$ python3 -q
>>> import numpy as np
>>> from numpy import linalg as LA
>>> np.set_printoptions(precision=2, suppress=True, linewidth=140, floatmode="fixed")
>>> rnd = lambda a: np.round(a, 2) + 0
>>> M = np.load("x.npy")
>>> print(M)
[[ 0.00  0.00  0.00 -3.00]
 [ 0.00  0.00  0.00  0.00]
 [ 0.00  0.00  0.00  1.00]
 [-3.00  0.00  1.00  0.00]]
>>> # null space of dimension 2
>>> evals, vecs = LA.eigh(M)
>>> x = np.array([2, 1, 0, 1])
>>> rnd(vecs * np.abs(evals) @ vecs.T)
array([[ 2.85,  0.00, -0.95,  0.00],
       [ 0.00,  0.00,  0.00,  0.00],
       [-0.95,  0.00,  0.32,  0.00],
       [ 0.00,  0.00,  0.00,  3.16]])
>>> rnd(vecs * np.maximum(evals, 0) @ vecs.T)
array([[ 1.42,  0.00, -0.47, -1.50],
       [ 0.00,  0.00,  0.00,  0.00],
       [-0.47,  0.00,  0.16,  0.50],
       [-1.50,  0.00,  0.50,  1.58]])
>>> rnd(LA.eigvalsh(M[1:, 1:]))
array([-1.00,  0.00,  1.00])
>>> x @ M @ x
np.float64(-12.0)
>>> print(x @ M @ x / (x @ x), rnd(evals[0]), rnd(evals[-1]))
-2.0 -3.16 3.16
>>> blk = np.stack([M, 4 * M, M[::-1]])
>>> LA.matrix_rank(blk.reshape(3, -1))
np.int64(2)
>>> Uu, sv, VT = LA.svd(M)
>>> vecs = VT[:(sv > 1e-8).sum()]
>>> rng = np.random.default_rng(1773)
>>> x = M[3] + 2 * M[2] + rng.integers(2) * np.eye(4)[1]
>>> x
array([-3.00,  0.00,  1.00,  2.00])
>>> LA.matrix_rank(np.vstack([M, x]))
np.int64(2)
>>> W0 = np.load("dump.npy")
>>> W0
array([[0.00, 0.00, 3.00, 2.00, 3.00, 3.00, 3.00, 1.00],
       [0.00, 0.00, 2.00, 1.00, 1.00, 0.00, 0.00, 3.00],
       [3.00, 2.00, 0.00, 0.00, 0.00, 0.00, 0.00, 0.00],
       [2.00, 1.00, 0.00, 0.00, 0.00, 0.00, 0.00, 0.00],
       [3.00, 1.00, 0.00, 0.00, 0.00, 0.00, 0.00, 0.00],
       [3.00, 0.00, 0.00, 0.00, 0.00, 0.00, 0.00, 0.00],
       [3.00, 0.00, 0.00, 0.00, 0.00, 0.00, 0.00, 0.00],
       [1.00, 3.00, 0.00, 0.00, 0.00, 0.00, 0.00, 0.00]])
>>> u = np.array([3, -1, 0])
>>> np.polyval(u, W0[1])
array([ 0.00,  0.00, 10.00,  2.00,  2.00,  0.00,  0.00, 24.00])
>>> np.cross(W0[1, :3], W0[5, :3])
array([0.00, 6.00, 0.00])
>>> np.convolve(W0[1], u)
array([ 0.00,  0.00,  6.00,  1.00,  2.00, -1.00,  0.00,  9.00, -3.00,  0.00])
>>> np.array([np.convolve(row, u, "same") for row in W0])
array([[ 0.00,  9.00,  3.00,  7.00,  6.00,  6.00,  0.00, -1.00],
       [ 0.00,  6.00,  1.00,  2.00, -1.00,  0.00,  9.00, -3.00],
       [ 3.00, -2.00,  0.00,  0.00,  0.00,  0.00,  0.00,  0.00],
       [ 1.00, -1.00,  0.00,  0.00,  0.00,  0.00,  0.00,  0.00],
       [ 0.00, -1.00,  0.00,  0.00,  0.00,  0.00,  0.00,  0.00],
       [-3.00,  0.00,  0.00,  0.00,  0.00,  0.00,  0.00,  0.00],
       [-3.00,  0.00,  0.00,  0.00,  0.00,  0.00,  0.00,  0.00],
       [ 8.00, -3.00,  0.00,  0.00,  0.00,  0.00,  0.00,  0.00]])
